$ ipython --no-banner

In [1]: import numpy as np

In [2]: np.set_printoptions(precision=2, suppress=True, linewidth=200)

In [3]: def rnd(a):
   ...:     return np.round(a, 2) + 0
   ...: 

In [4]: A = np.loadtxt("sample5.csv", delimiter=",")

In [5]: rnd(A)
Out[5]: 
array([[ 2.52,  0.48, -2.34,  5.  ,  1.81, -0.48, -7.71, -0.18],
       [-4.55,  4.09, -1.5 ,  0.9 ,  0.17, -4.09,  2.46,  6.05],
       [ 4.63, -2.45, -0.45,  2.5 ,  1.01,  2.45, -6.45, -4.18],
       [-0.62,  3.04, -3.07,  5.09,  1.74, -3.04, -5.4 ,  3.69],
       [ 0.88,  1.97, -2.9 ,  5.35,  1.88, -1.97, -6.85,  2.02],
       [ 2.9 ,  0.08, -2.14,  4.8 ,  1.75, -0.08, -7.77, -0.76],
       [ 2.37,  0.63, -2.41,  5.06,  1.83, -0.63, -7.67,  0.03],
       [ 3.85, -1.09, -1.46,  3.97,  1.49,  1.09, -7.55, -2.39],
       [-4.29,  4.23, -1.84,  1.6 ,  0.42, -4.23,  1.46,  6.13],
       [-1.21, -1.7 ,  2.82, -5.33, -1.88,  1.7 ,  7.09, -1.6 ],
       [-2.2 ,  3.88, -2.92,  4.24,  1.4 , -3.88, -3.2 ,  5.13],
       [-4.2 ,  1.62,  1.1 , -3.48, -1.33, -1.62,  7.24,  3.09],
       [ 2.36,  0.64, -2.41,  5.07,  1.83, -0.64, -7.66,  0.05],
       [ 3.1 , -4.19,  2.64, -3.43, -1.09,  4.19,  1.57, -5.74],
       [ 3.97, -1.27, -1.35,  3.82,  1.44,  1.27, -7.46, -2.62],
       [-2.23,  3.9 , -2.91,  4.22,  1.39, -3.9 , -3.15,  5.15],
       [-0.28,  2.82, -3.06,  5.19,  1.79, -2.82, -5.77,  3.34],
       [-2.55, -0.45,  2.33, -4.98, -1.8 ,  0.45,  7.71,  0.23],
       [ 1.04,  1.84, -2.86,  5.35,  1.88, -1.84, -6.96,  1.82],
       [-4.84,  3.25, -0.32, -1.25, -0.58, -3.25,  5.17,  5.17],
       [ 4.85, -3.32,  0.4 ,  1.11,  0.53,  3.32, -5.01, -5.25],
       [ 4.83, -3.13,  0.2 ,  1.46,  0.66,  3.13, -5.4 , -5.03],
       [-4.73,  2.72,  0.21, -2.12, -0.88, -2.72,  6.09,  4.52],
       [ 4.84, -3.59,  0.72,  0.55,  0.34,  3.59, -4.36, -5.56],
       [-2.1 , -0.9 ,  2.53, -5.16, -1.85,  0.9 ,  7.57, -0.42],
       [ 2.49, -4.  ,  2.85, -4.01, -1.31,  4.  ,  2.71, -5.34],
       [-4.84,  3.24, -0.31, -1.26, -0.59, -3.24,  5.18,  5.16],
       [-4.59,  4.06, -1.44,  0.79,  0.13, -4.06,  2.62,  6.03],
       [ 0.05,  2.6 , -3.03,  5.27,  1.82, -2.6 , -6.11,  2.98],
       [ 0.38,  2.35, -2.99,  5.32,  1.85, -2.35, -6.43,  2.6 ],
       [ 3.39, -0.49, -1.83,  4.44,  1.64,  0.49, -7.73, -1.56],
       [-4.54,  4.1 , -1.52,  0.95,  0.19, -4.1 ,  2.4 ,  6.06],
       [-4.02,  1.34,  1.3 , -3.75, -1.42, -1.34,  7.42,  2.72],
       [-4.05,  1.38,  1.27, -3.72, -1.41, -1.38,  7.4 ,  2.77],
       [ 3.78, -1.  , -1.53,  4.06,  1.52,  1.  , -7.59, -2.25],
       [-0.37, -2.36,  2.99, -5.32, -1.85,  2.36,  6.42, -2.61],
       [ 3.98, -4.29,  2.13, -2.21, -0.64,  4.29, -0.51, -6.11],
       [ 2.38,  0.63, -2.41,  5.06,  1.83, -0.63, -7.67,  0.03],
       [ 4.37, -4.2 ,  1.75, -1.4 , -0.35,  4.2 , -1.75, -6.12],
       [ 4.63, -2.45, -0.45,  2.5 ,  1.01,  2.45, -6.45, -4.18],
       [ 2.18, -3.87,  2.93, -4.26, -1.41,  3.87,  3.24, -5.11],
       [-3.51,  0.64,  1.75, -4.34, -1.61, -0.64,  7.7 ,  1.76],
       [-2.39,  3.96, -2.88,  4.09,  1.34, -3.96, -2.88,  5.27],
       [-3.04,  4.18, -2.67,  3.48,  1.11, -4.18, -1.68,  5.71],
       [-4.28,  4.23, -1.86,  1.62,  0.43, -4.23,  1.42,  6.13],
       [ 0.31,  2.41, -3.  ,  5.31,  1.85, -2.41, -6.37,  2.69]])

In [6]: # null space of dimension 6

In [7]: left, sig, Vh = np.linalg.svd(A)

In [8]: np.argmax(sig[:-1] / (sig[1:] + 1e-6)) + 1
Out[8]: np.int64(2)

In [9]: M2 = left[:, :2] @ np.diag(sig[:2]) @ Vh[:2]

In [10]: rnd(np.abs(A - M2).max())
Out[10]: np.float64(0.0)

In [11]: np.linalg.matrix_rank(A, rtol=0.05)
Out[11]: np.int64(2)

In [12]: rnd(np.linalg.norm(A - M2) / np.linalg.norm(A))
Out[12]: np.float64(0.0)

In [13]: M2 = np.array([[1, 1], [1, -1]])

In [14]: rng = np.random.default_rng(288)

In [15]: m1 = np.kron(M2, np.kron(M2, M2))[rng.permutation(8)][:10]

In [16]: m1
Out[16]: 
array([[ 1, -1,  1, -1, -1,  1, -1,  1],
       [ 1, -1, -1,  1,  1, -1, -1,  1],
       [ 1,  1, -1, -1, -1, -1,  1,  1],
       [ 1, -1,  1, -1,  1, -1,  1, -1],
       [ 1,  1,  1,  1,  1,  1,  1,  1],
       [ 1,  1,  1,  1, -1, -1, -1, -1],
       [ 1, -1, -1,  1, -1,  1,  1, -1],
       [ 1,  1, -1, -1,  1,  1, -1, -1]])

In [17]: m1[:, 4] @ m1[:, 1]
Out[17]: np.int64(0)

In [18]: rnd(np.linalg.pinv(m1))
Out[18]: 
array([[ 0.12,  0.12,  0.12,  0.12,  0.12,  0.12,  0.12,  0.12],
       [-0.12, -0.12,  0.13, -0.12,  0.12,  0.12, -0.12,  0.12],
       [ 0.12, -0.12, -0.13,  0.12,  0.13,  0.12, -0.12, -0.13],
       [-0.12,  0.13, -0.12, -0.13,  0.12,  0.12,  0.12, -0.12],
       [-0.13,  0.13, -0.12,  0.12,  0.13, -0.12, -0.12,  0.13],
       [ 0.12, -0.12, -0.12, -0.12,  0.13, -0.13,  0.13,  0.12],
       [-0.13, -0.13,  0.12,  0.13,  0.13, -0.12,  0.13, -0.12],
       [ 0.13,  0.13,  0.13, -0.12,  0.12, -0.13, -0.12, -0.13]])

In [19]: rnd(np.linalg.norm(m1, axis=0))
Out[19]: array([2.83, 2.83, 2.83, 2.83, 2.83, 2.83, 2.83, 2.83])

In [20]: data = np.loadtxt("w.csv", delimiter=",")

In [21]: rnd(data)
Out[21]: 
array([[-0.41, -0.14,  0.04, -0.08,  0.18,  0.43,  0.07, -0.39,  0.33, -0.06,  0.35,  0.18,  0.11,  0.12, -0.38],
       [-0.05, -0.23,  0.02,  0.58, -0.36, -0.32, -0.35, -0.34,  0.3 , -0.03,  0.07,  0.13,  0.04, -0.07,  0.13],
       [-0.1 ,  0.05, -0.22, -0.13,  0.25, -0.48,  0.11,  0.02,  0.36, -0.11, -0.05, -0.3 ,  0.52,  0.34,  0.07],
       [ 0.02, -0.33, -0.17,  0.04, -0.13,  0.31, -0.06,  0.18,  0.17,  0.14,  0.27, -0.55, -0.3 ,  0.33,  0.29],
       [-0.17, -0.33, -0.13, -0.2 , -0.11,  0.12, -0.26,  0.23, -0.25, -0.32, -0.03,  0.47,  0.23,  0.33,  0.32],
       [-0.24, -0.56,  0.3 ,  0.27,  0.29, -0.08,  0.27,  0.04, -0.17,  0.17, -0.46, -0.05, -0.05,  0.13, -0.1 ],
       [ 0.19, -0.15,  0.55, -0.08, -0.16,  0.11, -0.06,  0.42,  0.24,  0.25,  0.2 ,  0.01,  0.47, -0.18, -0.05],
       [ 0.02, -0.21,  0.28, -0.24, -0.11, -0.36,  0.41,  0.07,  0.19, -0.46,  0.28,  0.1 , -0.39, -0.08,  0.08],
       [-0.26, -0.04,  0.  ,  0.03, -0.13, -0.14, -0.39,  0.29, -0.22, -0.37,  0.05, -0.36, -0.03, -0.07, -0.58],
       [ 0.5 , -0.17, -0.26,  0.11,  0.2 ,  0.2 , -0.08,  0.23,  0.45, -0.26, -0.32,  0.19, -0.12, -0.02, -0.27],
       [ 0.5 , -0.23,  0.15, -0.33, -0.23, -0.07, -0.09, -0.49, -0.22,  0.03, -0.06, -0.12,  0.08,  0.34, -0.27],
       [ 0.1 ,  0.22, -0.01,  0.46, -0.38,  0.23,  0.52,  0.08, -0.14, -0.29,  0.01, -0.04,  0.25,  0.28, -0.11],
       [-0.17,  0.03,  0.18, -0.21, -0.2 ,  0.31, -0.03, -0.24,  0.18, -0.36, -0.5 , -0.32,  0.12, -0.3 ,  0.28],
       [-0.02, -0.42, -0.55, -0.15, -0.26, -0.04,  0.31, -0.01, -0.1 ,  0.15,  0.05, -0.02,  0.22, -0.48, -0.1 ],
       [ 0.29, -0.16,  0.05,  0.24,  0.51,  0.09, -0.06, -0.17, -0.31, -0.34,  0.34, -0.19,  0.22, -0.27,  0.21]])

In [22]: # columns are unit length and at right angles

In [23]: x = np.array([-5, 2, 5, 2, 4, 1, 4, 4, -4, 5, -5, -4, 0, 2, 5])

In [24]: y = data @ x

In [25]: c, lr = np.zeros(15), 1 / np.linalg.norm(data, 2) ** 2

In [26]: for i in range(20):
    ...:     c -= lr * data.T @ (data @ c - y)
    ...:     if i % 5 == 0: print(i, round(np.linalg.norm(data @ c - y), 2))
    ...: 
0 0.0
5 0.0
10 0.0
15 0.0

In [27]: rnd(c)
Out[27]: array([-5.,  2.,  5.,  2.,  4.,  1.,  4.,  4., -4.,  5., -5., -4.,  0.,  2.,  5.])

In [28]: rnd(np.trace(data))
Out[28]: np.float64(-1.73)

In [29]: rnd(np.abs(np.linalg.eigvals(data)).max())
Out[29]: np.float64(1.0)

In [30]: lab = rng.permutation(15)

In [31]: lab
Out[31]: array([ 1,  7,  3, 13, 12,  8,  0,  2,  5,  4,  6, 11, 14, 10,  9])

In [32]: M2 = data[lab][:, lab]

In [33]: rnd(np.trace(M2))
Out[33]: np.float64(-1.73)

In [34]: np.allclose(M2, data)
Out[34]: False

In [35]: rnd(np.linalg.det(M2)), rnd(np.linalg.det(data[lab]))
Out[35]: (np.float64(1.0), np.float64(-1.0))

In [36]: rnd(np.diag(M2))
Out[36]: array([-0.23,  0.07,  0.04, -0.48,  0.12, -0.22, -0.41, -0.22, -0.08, -0.11, -0.06, -0.04,  0.21, -0.06, -0.26])

In [37]: lab = rng.permutation(15)

In [38]: M2 = data[:, lab] * rng.choice([-1, 1], 15)

In [39]: rnd(M2)
Out[39]: 
array([[-0.08, -0.35,  0.38, -0.33,  0.04,  0.14, -0.41, -0.06,  0.18,  0.43,  0.18, -0.07, -0.12,  0.39,  0.11],
       [ 0.58, -0.07, -0.13, -0.3 ,  0.02,  0.23, -0.05, -0.03, -0.36, -0.32,  0.13,  0.35,  0.07,  0.34,  0.04],
       [-0.13,  0.05, -0.07, -0.36, -0.22, -0.05, -0.1 , -0.11,  0.25, -0.48, -0.3 , -0.11, -0.34, -0.02,  0.52],
       [ 0.04, -0.27, -0.29, -0.17, -0.17,  0.33,  0.02,  0.14, -0.13,  0.31, -0.55,  0.06, -0.33, -0.18, -0.3 ],
       [-0.2 ,  0.03, -0.32,  0.25, -0.13,  0.33, -0.17, -0.32, -0.11,  0.12,  0.47,  0.26, -0.33, -0.23,  0.23],
       [ 0.27,  0.46,  0.1 ,  0.17,  0.3 ,  0.56, -0.24,  0.17,  0.29, -0.08, -0.05, -0.27, -0.13, -0.04, -0.05],
       [-0.08, -0.2 ,  0.05, -0.24,  0.55,  0.15,  0.19,  0.25, -0.16,  0.11,  0.01,  0.06,  0.18, -0.42,  0.47],
       [-0.24, -0.28, -0.08, -0.19,  0.28,  0.21,  0.02, -0.46, -0.11, -0.36,  0.1 , -0.41,  0.08, -0.07, -0.39],
       [ 0.03, -0.05,  0.58,  0.22,  0.  ,  0.04, -0.26, -0.37, -0.13, -0.14, -0.36,  0.39,  0.07, -0.29, -0.03],
       [ 0.11,  0.32,  0.27, -0.45, -0.26,  0.17,  0.5 , -0.26,  0.2 ,  0.2 ,  0.19,  0.08,  0.02, -0.23, -0.12],
       [-0.33,  0.06,  0.27,  0.22,  0.15,  0.23,  0.5 ,  0.03, -0.23, -0.07, -0.12,  0.09, -0.34,  0.49,  0.08],
       [ 0.46, -0.01,  0.11,  0.14, -0.01, -0.22,  0.1 , -0.29, -0.38,  0.23, -0.04, -0.52, -0.28, -0.08,  0.25],
       [-0.21,  0.5 , -0.28, -0.18,  0.18, -0.03, -0.17, -0.36, -0.2 ,  0.31, -0.32,  0.03,  0.3 ,  0.24,  0.12],
       [-0.15, -0.05,  0.1 ,  0.1 , -0.55,  0.42, -0.02,  0.15, -0.26, -0.04, -0.02, -0.31,  0.48,  0.01,  0.22],
       [ 0.24, -0.34, -0.21,  0.31,  0.05,  0.16,  0.29, -0.34,  0.51,  0.09, -0.19,  0.06,  0.27,  0.17,  0.22]])

In [40]: left, _, Vh = np.linalg.svd(data.T @ M2)

In [41]: lab
Out[41]: array([ 3, 10, 14,  8,  2,  1,  0,  9,  4,  5, 11,  6, 13,  7, 12])

In [42]: J = np.loadtxt("data.csv", delimiter=",")

In [43]: rnd(J)
Out[43]: 
array([[-0.1 ,  0.01, -0.16,  0.55,  0.07, -0.39, -0.71],
       [ 0.1 , -0.35,  0.08,  0.17,  0.  ,  0.84, -0.37],
       [ 0.7 ,  0.52, -0.35,  0.23,  0.18,  0.16,  0.09],
       [-0.25,  0.04, -0.74, -0.08, -0.6 ,  0.13,  0.01],
       [ 0.2 ,  0.15,  0.5 ,  0.37, -0.73, -0.03,  0.11],
       [ 0.6 , -0.36, -0.03, -0.51, -0.23, -0.27, -0.35],
       [ 0.2 , -0.67, -0.23,  0.46,  0.07, -0.17,  0.47]])

In [44]: # columns are unit length and at right angles

In [45]: W1 = np.array([[1, -1], [2, 0], [-3, -3], [5, 3], [3, -3], [2, -2], [3, -1]])

In [46]: c = np.array([3, -3])

In [47]: hid = np.maximum(J @ W1 + c, 0)

In [48]: rnd(hid)
Out[48]: 
array([[3.42, 0.51],
       [3.57, 0.  ],
       [8.08, 0.  ],
       [3.14, 0.78],
       [1.94, 0.  ],
       [0.  , 0.  ],
       [6.09, 0.  ]])

In [49]: rnd((hid > 0).mean(axis=0))
Out[49]: array([0.86, 0.29])

In [50]: cent = np.array([[-2, 0], [-2, -1]])

In [51]: W1 @ cent
Out[51]: 
array([[  0,   1],
       [ -4,   0],
       [ 12,   3],
       [-16,  -3],
       [  0,   3],
       [  0,   2],
       [ -4,   1]])

In [52]: rnd(hid @ cent)
Out[52]: 
array([[ -7.87,  -0.51],
       [ -7.13,   0.  ],
       [-16.17,   0.  ],
       [ -7.84,  -0.78],
       [ -3.87,   0.  ],
       [  0.  ,   0.  ],
       [-12.18,   0.  ]])

In [53]: (hid @ cent).round(6).argmax(axis=1)
Out[53]: array([1, 1, 1, 1, 1, 0, 1])

In [54]: x = np.array([1, 3])

In [55]: y = hid @ x

In [56]: rnd(np.linalg.lstsq(hid, y)[0])
Out[56]: array([1., 3.])

In [57]: y = y + 0.05 * rng.normal(size=7)

In [58]: rnd(y)
Out[58]: array([ 4.97,  3.6 ,  8.08,  5.48,  1.91, -0.02,  6.06])

In [59]: c, *_ = np.linalg.lstsq(hid, y)

In [60]: rnd(c)
Out[60]: array([1.  , 3.01])

In [61]: rnd(np.linalg.norm(y - hid @ c))
Out[61]: np.float64(0.05)

In [62]: rnd(hid.T @ (y - hid @ c))
Out[62]: array([0., 0.])

In [63]: [round(float(np.linalg.norm(np.linalg.solve(hid.T @ hid + lam * np.eye(2), hid.T @ y))), 2) for lam in (0, 1, 10, 100)]
Out[63]: [3.18, 1.67, 1.04, 0.64]

In [64]: arr = np.load("test5.npy")

In [65]: arr
Out[65]: 
array([[-1,  0,  0,  0,  0],
       [ 0,  2,  0,  0,  0],
       [ 0,  0,  2,  0,  0],
       [ 0,  0,  0,  0,  0],
       [ 0,  0,  0,  0,  0]])

In [66]: rank = np.linalg.matrix_rank(arr)

In [67]: rank
Out[67]: np.int64(3)

In [68]: null = np.linalg.svd(arr)[2][rank:].T

In [69]: null @ null.T
Out[69]: 
array([[0., 0., 0., 0., 0.],
       [0., 0., 0., 0., 0.],
       [0., 0., 0., 0., 0.],
       [0., 0., 0., 1., 0.],
       [0., 0., 0., 0., 1.]])

In [70]: np.linalg.matrix_rank(arr.T @ arr), np.linalg.matrix_rank(arr @ arr.T)
Out[70]: (np.int64(3), np.int64(3))

In [71]: [int(np.linalg.matrix_rank(arr[:, :j + 1])) for j in range(5)]
Out[71]: [1, 2, 3, 3, 3]

In [72]: np.unique(arr.round(6), axis=0).shape
Out[72]: (4, 5)

In [73]: np.linalg.lstsq(arr[:-1].T, arr[-1])[2]
Out[73]: np.int32(3)

In [74]: np.abs(np.diag(np.linalg.qr(arr)[1])) > 1e-9
Out[74]: array([ True,  True,  True, False, False])

In [75]: np.allclose(arr[:-1].T @ np.linalg.lstsq(arr[:-1].T, arr[-1])[0], arr[-1])
Out[75]: True

In [76]: np.all(np.linalg.eigvalsh(arr) > 0)
Out[76]: np.False_

In [77]: rnd(np.linalg.svd(arr, compute_uv=False))
Out[77]: array([2., 2., 1., 0., 0.])

In [78]: arr @ arr.T
Out[78]: 
array([[1, 0, 0, 0, 0],
       [0, 4, 0, 0, 0],
       [0, 0, 4, 0, 0],
       [0, 0, 0, 0, 0],
       [0, 0, 0, 0, 0]])

In [79]: rnd(np.linalg.pinv(arr))
Out[79]: 
array([[-1. ,  0. ,  0. ,  0. ,  0. ],
       [ 0. ,  0.5,  0. ,  0. ,  0. ],
       [ 0. ,  0. ,  0.5,  0. ,  0. ],
       [ 0. ,  0. ,  0. ,  0. ,  0. ],
       [ 0. ,  0. ,  0. ,  0. ,  0. ]])

In [80]: rnd(np.linalg.norm(arr, axis=0))
Out[80]: array([1., 2., 2., 0., 0.])

In [81]: arr.T @ arr
Out[81]: 
array([[1, 0, 0, 0, 0],
       [0, 4, 0, 0, 0],
       [0, 0, 4, 0, 0],
       [0, 0, 0, 0, 0],
       [0, 0, 0, 0, 0]])
